$ ipython --no-banner

In [1]: import numpy as np

In [2]: np.set_printoptions(precision=3, suppress=True, linewidth=160, floatmode="fixed")

In [3]: A = np.loadtxt("m.csv", delimiter=",")

In [4]: A
Out[4]: 
array([[1.000, 0.200, 0.040, 0.008, 0.002, 0.000, 0.000, 0.000, 0.000],
       [0.200, 1.000, 0.200, 0.040, 0.008, 0.002, 0.000, 0.000, 0.000],
       [0.040, 0.200, 1.000, 0.200, 0.040, 0.008, 0.002, 0.000, 0.000],
       [0.008, 0.040, 0.200, 1.000, 0.200, 0.040, 0.008, 0.002, 0.000],
       [0.002, 0.008, 0.040, 0.200, 1.000, 0.200, 0.040, 0.008, 0.002],
       [0.000, 0.002, 0.008, 0.040, 0.200, 1.000, 0.200, 0.040, 0.008],
       [0.000, 0.000, 0.002, 0.008, 0.040, 0.200, 1.000, 0.200, 0.040],
       [0.000, 0.000, 0.000, 0.002, 0.008, 0.040, 0.200, 1.000, 0.200],
       [0.000, 0.000, 0.000, 0.000, 0.002, 0.008, 0.040, 0.200, 1.000]])

In [5]: # symmetric

In [6]: x = np.ones(9)

In [7]: for _ in range(5):
   ...:     x = A @ x
   ...:     x /= np.linalg.norm(x)
   ...:     print(round(x @ A @ x, 3))
   ...: 
1.442
1.449
1.452
1.455
1.456

In [8]: x
Out[8]: array([0.208, 0.313, 0.365, 0.386, 0.391, 0.386, 0.365, 0.313, 0.208])

In [9]: F = np.load("layer6.npy")

In [10]: F
Out[10]: 
array([[0, 0, 0, 0, 0, 0, 0, 0],
       [0, 9, 3, 9, 3, 9, 0, 6],
       [0, 3, 1, 3, 1, 3, 0, 2],
       [0, 9, 3, 9, 3, 9, 0, 6],
       [0, 3, 1, 3, 1, 3, 0, 2],
       [0, 9, 3, 9, 3, 9, 0, 6],
       [0, 0, 0, 0, 0, 0, 0, 0],
       [0, 6, 2, 6, 2, 6, 0, 4]])

In [11]: # looks like rank 1

In [12]: ev, evecs = np.linalg.eigh(F)

In [13]: ev.round(3) + 0
Out[13]: array([ 0.000,  0.000,  0.000,  0.000,  0.000,  0.000,  0.000, 33.000])

In [14]: np.linalg.eigvalsh(F + 5 * np.eye(8))
Out[14]: array([ 5.000,  5.000,  5.000,  5.000,  5.000,  5.000,  5.000, 38.000])

In [15]: round(float(ev.sum()), 3), np.trace(F)
Out[15]: (33.0, np.int64(33))

In [16]: np.unique(ev.round(6) + 0, return_counts=True)[1]
Out[16]: array([7, 1])

In [17]: evecs @ np.diag(ev) @ evecs.T
Out[17]: 
array([[0.000, 0.000, 0.000, 0.000, 0.000, 0.000, 0.000, 0.000],
       [0.000, 9.000, 3.000, 9.000, 3.000, 9.000, 0.000, 6.000],
       [0.000, 3.000, 1.000, 3.000, 1.000, 3.000, 0.000, 2.000],
       [0.000, 9.000, 3.000, 9.000, 3.000, 9.000, 0.000, 6.000],
       [0.000, 3.000, 1.000, 3.000, 1.000, 3.000, 0.000, 2.000],
       [0.000, 9.000, 3.000, 9.000, 3.000, 9.000, 0.000, 6.000],
       [0.000, 0.000, 0.000, 0.000, 0.000, 0.000, 0.000, 0.000],
       [0.000, 6.000, 2.000, 6.000, 2.000, 6.000, 0.000, 4.000]])

In [18]: np.round(np.linalg.eigvalsh(F @ F), 3) + 0
Out[18]: array([   0.000,    0.000,    0.000,    0.000,    0.000,    0.000,    0.000, 1089.000])

In [19]: ev, evecs = np.linalg.eigh(F)

In [20]: x = np.array([9, -1, 4, 2, -6, 1, -3, -5])

In [21]: evecs * np.abs(ev) @ evecs.T
Out[21]: 
array([[0.000, 0.000, 0.000, 0.000, 0.000, 0.000, 0.000, 0.000],
       [0.000, 9.000, 3.000, 9.000, 3.000, 9.000, 0.000, 6.000],
       [0.000, 3.000, 1.000, 3.000, 1.000, 3.000, 0.000, 2.000],
       [0.000, 9.000, 3.000, 9.000, 3.000, 9.000, 0.000, 6.000],
       [0.000, 3.000, 1.000, 3.000, 1.000, 3.000, 0.000, 2.000],
       [0.000, 9.000, 3.000, 9.000, 3.000, 9.000, 0.000, 6.000],
       [0.000, 0.000, 0.000, 0.000, 0.000, 0.000, 0.000, 0.000],
       [0.000, 6.000, 2.000, 6.000, 2.000, 6.000, 0.000, 4.000]])

In [22]: np.unique(F.round(6), axis=0).shape
Out[22]: (4, 8)

In [23]: np.linalg.lstsq(F[:-1].T, F[-1])[2]
Out[23]: np.int32(1)

In [24]: F @ np.linalg.pinv(F) @ F
Out[24]: 
array([[0.000, 0.000, 0.000, 0.000, 0.000, 0.000, 0.000, 0.000],
       [0.000, 9.000, 3.000, 9.000, 3.000, 9.000, 0.000, 6.000],
       [0.000, 3.000, 1.000, 3.000, 1.000, 3.000, 0.000, 2.000],
       [0.000, 9.000, 3.000, 9.000, 3.000, 9.000, 0.000, 6.000],
       [0.000, 3.000, 1.000, 3.000, 1.000, 3.000, 0.000, 2.000],
       [0.000, 9.000, 3.000, 9.000, 3.000, 9.000, 0.000, 6.000],
       [0.000, 0.000, 0.000, 0.000, 0.000, 0.000, 0.000, 0.000],
       [0.000, 6.000, 2.000, 6.000, 2.000, 6.000, 0.000, 4.000]])

In [25]: round(float(np.trace(np.linalg.pinv(F) @ F)), 3)
Out[25]: 1.0

In [26]: m1 = np.load("data.npy")

In [27]: m1
Out[27]: 
array([[ 5,  1,  2,  2,  3],
       [ 3, 12,  2,  3,  0],
       [ 3,  0,  3,  2,  1],
       [ 2,  2,  3, 10,  0],
       [ 2,  2,  1,  1,  5]])

In [28]: rng = np.random.default_rng(80890)

In [29]: idx = rng.permutation(5)

In [30]: Y = m1[:, idx] * rng.choice([-1, 1], 5)

In [31]: Y
Out[31]: 
array([[ -5,   3,   2,  -1,  -2],
       [ -3,   0,   2, -12,  -3],
       [ -3,   1,   3,   0,  -2],
       [ -2,   0,   3,  -2, -10],
       [ -2,   5,   1,  -2,  -1]])

In [32]: Uu, _, Vh = np.linalg.svd(m1.T @ Y)

In [33]: np.round(np.linalg.lstsq(m1, Y)[0], 3) + 0
Out[33]: 
array([[-1.000,  0.000,  0.000,  0.000,  0.000],
       [ 0.000,  0.000,  0.000, -1.000,  0.000],
       [ 0.000,  0.000,  1.000,  0.000,  0.000],
       [ 0.000,  0.000,  0.000,  0.000, -1.000],
       [ 0.000,  1.000,  0.000,  0.000,  0.000]])

In [34]: idx
Out[34]: array([0, 4, 2, 1, 3])

In [35]: K = np.loadtxt("out11.csv", delimiter=",")

In [36]: K
Out[36]: 
array([[  4.491,   9.688,  -0.111,  -3.792,   1.505, -13.363,   1.136],
       [ -0.873,   5.899,  -4.605,   1.698,  -6.499,  -9.105,   3.585],
       [  4.993,   9.090,  -9.342,  -8.296,   2.384,  -9.026,   6.823],
       [  5.088,   9.516,  -2.496,  -4.991,   0.408, -13.004,   1.914],
       [  2.819,   9.573,  -2.393,  -1.415,  -3.903, -14.634,   2.012],
       [  2.399,   8.031,   3.229,  -0.610,   1.320, -11.765,  -0.383],
       [  2.355,   8.609, -12.384,  -5.215,  -3.481,  -9.404,   8.430],
       [  2.089,   7.673,   0.598,   0.099,  -3.421, -12.670,   0.002],
       [  4.207,   6.772,   3.290,  -3.108,   3.501,  -9.723,  -1.310],
       [  3.525,   7.141,  -0.191,  -2.797,   0.396, -10.290,   0.597],
       [  1.309,   5.685,  -2.777,  -0.497,  -3.977,  -8.916,   1.788],
       [  4.471,  13.681,  -5.843,  -5.108,  -0.184, -17.481,   5.589],
       [  4.486,   9.715,  -0.096,  -3.801,   1.486, -13.395,   1.098],
       [  4.667,   5.106,  -5.803,  -5.145,  -3.730,  -7.878,   1.593],
       [  4.073,  12.115,  -0.176,  -4.307,   5.027, -14.700,   3.173],
       [  0.597,   7.805,  -5.508,  -0.252,  -5.200, -11.096,   4.326],
       [  4.375,  11.047,   2.080,  -3.705,   4.699, -14.306,   1.113],
       [  5.715,   8.735,  -5.914,  -8.601,   5.498,  -8.416,   4.912],
       [  4.896,   9.303,  -7.014,  -5.696,  -2.485, -12.482,   3.991],
       [ -0.555,   2.204,   3.679,   2.313,  -0.076,  -4.068,  -1.318],
       [  1.896,   9.232,  -3.066,  -0.696,  -4.388, -13.826,   2.706],
       [  2.405,   4.590,  -6.683,  -3.906,  -1.798,  -5.307,   3.890],
       [  2.212,   2.394,  -4.210,  -2.210,  -4.224,  -4.424,   1.004],
       [  2.678,  10.889,  -8.526,  -4.787,  -0.032, -12.205,   7.524],
       [  3.934,   4.514,  -0.653,  -3.489,  -0.022,  -6.928,  -0.429],
       [  2.696,   7.522, -10.115,  -4.580,  -3.806,  -9.029,   6.276],
       [  1.379,   2.413,  -6.343,  -1.700,  -5.988,  -4.283,   2.290],
       [  3.487,   7.510,   0.277,  -1.571,  -2.670, -12.385,  -0.525],
       [  1.502,   5.933,   1.699,   0.230,  -1.071,  -9.394,  -0.304]])

In [37]: np.flatnonzero(np.linalg.matrix_power((F != 0) + (F.T != 0) + np.eye(8), 8)[5])
Out[37]: array([1, 2, 3, 4, 5, 7])

In [38]: (F != 0).astype(int)
Out[38]: 
array([[0, 0, 0, 0, 0, 0, 0, 0],
       [0, 1, 1, 1, 1, 1, 0, 1],
       [0, 1, 1, 1, 1, 1, 0, 1],
       [0, 1, 1, 1, 1, 1, 0, 1],
       [0, 1, 1, 1, 1, 1, 0, 1],
       [0, 1, 1, 1, 1, 1, 0, 1],
       [0, 0, 0, 0, 0, 0, 0, 0],
       [0, 1, 1, 1, 1, 1, 0, 1]])

In [39]: F @ F
Out[39]: 
array([[  0,   0,   0,   0,   0,   0,   0,   0],
       [  0, 297,  99, 297,  99, 297,   0, 198],
       [  0,  99,  33,  99,  33,  99,   0,  66],
       [  0, 297,  99, 297,  99, 297,   0, 198],
       [  0,  99,  33,  99,  33,  99,   0,  66],
       [  0, 297,  99, 297,  99, 297,   0, 198],
       [  0,   0,   0,   0,   0,   0,   0,   0],
       [  0, 198,  66, 198,  66, 198,   0, 132]])

In [40]: [round(float(x), 3) for x in np.linalg.svd(K, compute_uv=False)[:3]]
Out[40]: [80.555, 27.768, 20.054]

In [41]: np.linalg.cond(K) > 100
Out[41]: np.True_

In [42]: round(np.linalg.norm(K, 2) / np.linalg.norm(K), 3)
Out[42]: np.float64(0.915)

In [43]: np.linalg.matrix_rank(K, rtol=0.1)
Out[43]: np.int64(4)

In [44]: cen = K - K.mean(axis=0)

In [45]: evecs = np.linalg.svd(cen)[2][:4]

In [46]: Y = cen - cen @ evecs.T @ evecs

In [47]: np.round(np.cov(cen @ evecs.T, rowvar=False), 3) + 0
Out[47]: 
array([[28.374,  0.000,  0.000,  0.000],
       [ 0.000, 24.957,  0.000,  0.000],
       [ 0.000,  0.000, 10.795,  0.000],
       [ 0.000,  0.000,  0.000,  2.361]])

In [48]: np.diag(evecs.T @ evecs)
Out[48]: array([0.423, 0.381, 0.657, 0.536, 0.837, 0.687, 0.479])

In [49]: round(float(np.linalg.norm(Y) / np.linalg.norm(cen)), 3)
Out[49]: 0.004

In [50]: (cen @ evecs.T).std(axis=0)
Out[50]: array([5.234, 4.909, 3.228, 1.510])

In [51]: Y.std(axis=0)
Out[51]: array([0.012, 0.015, 0.013, 0.013, 0.008, 0.009, 0.016])

In [52]: idx = K[:, 4] > np.median(K[:, 4])

In [53]: r0 = K[idx].mean(axis=0) - K[~idx].mean(axis=0)

In [54]: r0
Out[54]: array([ 1.620,  2.179,  3.050, -1.877,  5.627, -1.678, -0.563])

In [55]: ((K - K.mean(axis=0)) @ r0 > 0).astype(int)
Out[55]: array([1, 0, 1, 1, 0, 1, 0, 0, 1, 1, 0, 1, 1, 0, 1, 0, 1, 1, 0, 0, 0, 0, 0, 0, 1, 0, 0, 1, 1])

In [56]: np.argsort(-np.abs(r0).round(6), kind="stable")
Out[56]: array([4, 2, 1, 3, 5, 0, 6])

In [57]: feats = np.loadtxt("dump.csv", delimiter=",")

In [58]: feats
Out[58]: 
array([[-1.000,  3.000, -3.000, -2.000, -1.000,  2.000,  1.000],
       [-2.000, -3.000, -3.000,  2.000,  3.000, -2.000, -1.000],
       [ 0.000, -1.000,  2.000,  3.000,  2.000,  1.000, -2.000],
       [ 1.000,  2.000, -2.000, -1.000, -2.000,  3.000, -1.000],
       [-3.000,  1.000,  0.000,  3.000, -2.000,  0.000,  1.000],
       [-2.000, -3.000, -3.000,  2.000,  3.000, -2.000, -1.000]])

In [59]: rank = np.linalg.matrix_rank(feats)

In [60]: rank
Out[60]: np.int64(5)

In [61]: N = np.linalg.svd(feats)[2][rank:].T

In [62]: [int(np.linalg.matrix_rank(np.delete(feats, i, axis=0))) for i in range(6)]
Out[62]: [4, 5, 4, 4, 4, 5]

In [63]: [int(np.linalg.matrix_rank(feats[:, :j + 1])) for j in range(7)]
Out[63]: [1, 2, 3, 4, 5, 5, 5]

In [64]: np.round(feats @ N, 3) + 0
Out[64]: 
array([[0.000, 0.000],
       [0.000, 0.000],
       [0.000, 0.000],
       [0.000, 0.000],
       [0.000, 0.000],
       [0.000, 0.000]])
